% python3 -q
>>> import numpy as np
>>> np.set_printoptions(precision=1, suppress=True, linewidth=160, legacy="1.25")
>>> feats = np.array([[1, 3, 5, 1], [3, 2, 1, 1], [1, 3, 0, 0], [3, 4, 4, 3]])
>>> Q, r_ = np.linalg.qr(feats)
>>> print(round(abs(r_[0, 0]), 1), round(float(np.linalg.norm(feats[:, 0])), 1))
4.5 4.5
>>> print(np.round(Q.T @ Q, 1) + 0)
[[1. 0. 0. 0.]
 [0. 1. 0. 0.]
 [0. 0. 1. 0.]
 [0. 0. 0. 1.]]
>>> print(np.allclose(r_.T @ r_, feats.T @ feats))
True
>>> print(np.round(Q @ r_, 1) + 0)
[[1. 3. 5. 1.]
 [3. 2. 1. 1.]
 [1. 3. 0. 0.]
 [3. 4. 4. 3.]]
>>> print(Q)
[[-0.2  0.6  0.6 -0.5]
 [-0.7 -0.5 -0.1 -0.5]
 [-0.2  0.6 -0.8 -0.1]
 [-0.7  0.1  0.2  0.7]]
>>> rng = np.random.default_rng(3096)
>>> labels = rng.permutation(4)
>>> B = feats[:, labels] * rng.choice([-1, 1], 4)
>>> print(B)
[[-1  1 -5 -3]
 [-3  1 -1 -2]
 [-1  0  0 -3]
 [-3  3 -4 -4]]
>>> U, _, Vt = np.linalg.svd(feats.T @ B)
>>> print(labels)
[0 3 2 1]
>>> print(np.round(np.linalg.lstsq(feats, B)[0], 1) + 0)
[[-1.  0.  0.  0.]
 [ 0.  0.  0. -1.]
 [ 0.  0. -1.  0.]
 [ 0.  1.  0.  0.]]
>>> print(np.round(U @ Vt, 1) + 0)
[[-1.  0.  0.  0.]
 [ 0.  0.  0. -1.]
 [ 0.  0. -1.  0.]
 [ 0.  1.  0.  0.]]
>>> print(feats.ravel(order="F"))
[1 3 1 3 3 2 3 4 5 1 0 4 1 1 0 3]
>>> print(feats.reshape(2, -1))
[[1 3 5 1 3 2 1 1]
 [1 3 0 0 3 4 4 3]]
>>> T = feats.reshape(4, 2, -1)
>>> print(np.einsum("ihd,ihd->ih", T, T))
[[10 26]
 [13  2]
 [10  0]
 [25 25]]
>>> E = np.load("arr.npy")
>>> print(E)
[[-1  0  0  0  0  0  0]
 [ 0  2  0  0  0  0  0]
 [ 2  0  1  0  0  0  0]
 [ 0 -2  1  2  0  0  0]
 [-1  1 -1  0 -2  0  0]
 [-2 -2  2  0  0 -2  0]
 [ 1  2  2  1 -2  2  0]]
>>> U, sv, Vt = np.linalg.svd(E)
>>> V = Vt[:(sv > 1e-8).sum()]
>>> vec = E[0] + 5 * E[1] + rng.integers(2) * np.eye(7)[5]
>>> print(vec)
[-1. 10.  0.  0.  0.  1.  0.]
>>> print(np.allclose(V.T @ V @ vec, vec))
True
>>> print(np.linalg.matrix_rank(np.vstack([E, vec])))
6
>>> print(np.round(np.linalg.norm(vec - V.T @ V @ vec), 1))
0.0
>>> print(np.sort(np.abs(np.linalg.eigvals(E))))
[0. 1. 1. 2. 2. 2. 2.]
>>> print(np.allclose(E @ E.T, E.T @ E))
False
>>> print(round(float(np.linalg.det(E)), 1))
0.0
>>> print(E @ E)
[[ 1  0  0  0  0  0  0]
 [ 0  4  0  0  0  0  0]
 [ 0  0  1  0  0  0  0]
 [ 2 -8  3  4  0  0  0]
 [ 1  0  1  0  4  0  0]
 [10  0 -2  0  0  4  0]
 [ 1 -4  9  2  4 -4  0]]
>>> print(np.linalg.matrix_power(E, 3))
[[ -1   0   0   0   0   0   0]
 [  0   8   0   0   0   0   0]
 [  2   0   1   0   0   0   0]
 [  4 -24   7   8   0   0   0]
 [ -3   4  -3   0  -8   0   0]
 [-22  -8   6   0   0  -8   0]
 [ 21   0  -1   4  -8   8   0]]
>>> print((E + E.T) / 2)
[[-1.   0.   1.   0.  -0.5 -1.   0.5]
 [ 0.   2.   0.  -1.   0.5 -1.   1. ]
 [ 1.   0.   1.   0.5 -0.5  1.   1. ]
 [ 0.  -1.   0.5  2.   0.   0.   0.5]
 [-0.5  0.5 -0.5  0.  -2.   0.  -1. ]
 [-1.  -1.   1.   0.   0.  -2.   1. ]
 [ 0.5  1.   1.   0.5 -1.   1.   0. ]]
>>> print((E - E.T) / 2)
[[ 0.   0.  -1.   0.   0.5  1.  -0.5]
 [ 0.   0.   0.   1.  -0.5  1.  -1. ]
 [ 1.   0.   0.  -0.5  0.5 -1.  -1. ]
 [ 0.  -1.   0.5  0.   0.   0.  -0.5]
 [-0.5  0.5 -0.5  0.   0.   0.   1. ]
 [-1.  -1.   1.   0.   0.   0.  -1. ]
 [ 0.5  1.   1.   0.5 -1.   1.   0. ]]
>>> U, sv, Vt = np.linalg.svd(E)
>>> print(np.argmax(sv[:-1] / (sv[1:] + 1e-6)) + 1)
6
>>> print(sv)
[5.3 3.9 3.2 2.1 1.3 0.9 0. ]
>>> B = U[:, :6] @ np.diag(sv[:6]) @ Vt[:6]
>>> print(round(float(np.linalg.norm(E - B, 2)), 1), sv[6])
0.0 0.0
>>> print(B.round(1) + 0)
[[-1.  0.  0.  0.  0.  0.  0.]
 [ 0.  2.  0.  0.  0.  0.  0.]
 [ 2.  0.  1.  0.  0.  0.  0.]
 [ 0. -2.  1.  2.  0.  0.  0.]
 [-1.  1. -1.  0. -2.  0.  0.]
 [-2. -2.  2.  0.  0. -2.  0.]
 [ 1.  2.  2.  1. -2.  2.  0.]]
>>> gram = E.T @ E
>>> print(np.diag(gram))
[11 17 11  5  8  8  0]
>>> print(np.linalg.matrix_rank(gram))
6
>>> print(np.sort(np.linalg.eigvals(E)))
[-2. -2. -1.  0.  1.  2.  2.]
>>> B = np.array([[4], [-3], [4], [-5], [7]])
>>> data = np.block([[np.zeros((5, 5)), B], [B.T, np.zeros((1, 1))]])
>>> print(data)
[[ 0.  0.  0.  0.  0.  4.]
 [ 0.  0.  0.  0.  0. -3.]
 [ 0.  0.  0.  0.  0.  4.]
 [ 0.  0.  0.  0.  0. -5.]
 [ 0.  0.  0.  0.  0.  7.]
 [ 4. -3.  4. -5.  7.  0.]]
>>> U, sv, Vt = np.linalg.svd(data)
>>> V = Vt[:(sv > 1e-8).sum()]
>>> vec = data[4] + -3 * data[2] + rng.integers(2) * np.eye(6)[5]
>>> print(vec)
[ 0.  0.  0.  0.  0. -5.]
>>> print(np.allclose(V.T @ V @ vec, vec))
True
>>> print(round(float(np.linalg.norm(vec - V.T @ V @ vec)), 1))
0.0
>>> print(np.linalg.matrix_rank(data, rtol=0.1))
2
>>> print([round(float(x), 1) for x in np.linalg.svd(data, compute_uv=False)[:3]])
[10.7, 10.7, 0.0]
>>> print(np.argsort(-np.linalg.norm(data, axis=0).round(6), kind="stable")[:3])
[5 4 3]
>>> print(round(float(np.linalg.norm(data, "nuc")), 1))
21.4
>>> print(round(float(np.linalg.norm(data[0], 1)), 1), np.round(np.linalg.norm(data[0], np.inf), 1))
4.0 4.0
>>> print(np.round(np.linalg.norm(data, 2), 1))
10.7
>>> print(round(np.linalg.norm(data) ** 2 / np.linalg.norm(data, 2) ** 2, 1))
2.0
>>> print(np.all(np.linalg.eigvalsh(data) > 0))
False
>>> print([round(float(np.linalg.det(data[:i, :i])), 2) + 0 for i in range(1, 7)])
[0.0, 0.0, 0.0, 0.0, 0.0, 0.0]
>>> print(round(np.linalg.eigvalsh(data).min(), 1))
-10.7
>>> print(np.linalg.lstsq(data[:-1].T, data[-1])[2])
1
>>> print(np.allclose(data[:-1].T @ np.linalg.lstsq(data[:-1].T, data[-1])[0], data[-1]))
False
>>> print(np.unique(data.round(6), axis=0).shape)
(5, 6)
>>> M = np.load("out8.npy")
>>> print(M)
[[-2.  3.  0.  0.  0.  0.]
 [ 3. -8.  3.  0.  0.  0.]
 [ 0.  3. -2.  3.  0.  0.]
 [ 0.  0.  3.  8.  3.  0.]
 [ 0.  0.  0.  3.  5.  3.]
 [ 0.  0.  0.  0.  3. -1.]]
>>> T = np.stack([M, -3 * M, M[::-1]])
>>> print(np.linalg.det(T))
[   470. 342630.   -470.]
>>> print(np.einsum("bij,cij->bc", T, T))
[[ 252. -756.   36.]
 [-756. 2268. -108.]
 [  36. -108.  252.]]
>>> print(np.linalg.matrix_rank(T.reshape(3, -1)))
2
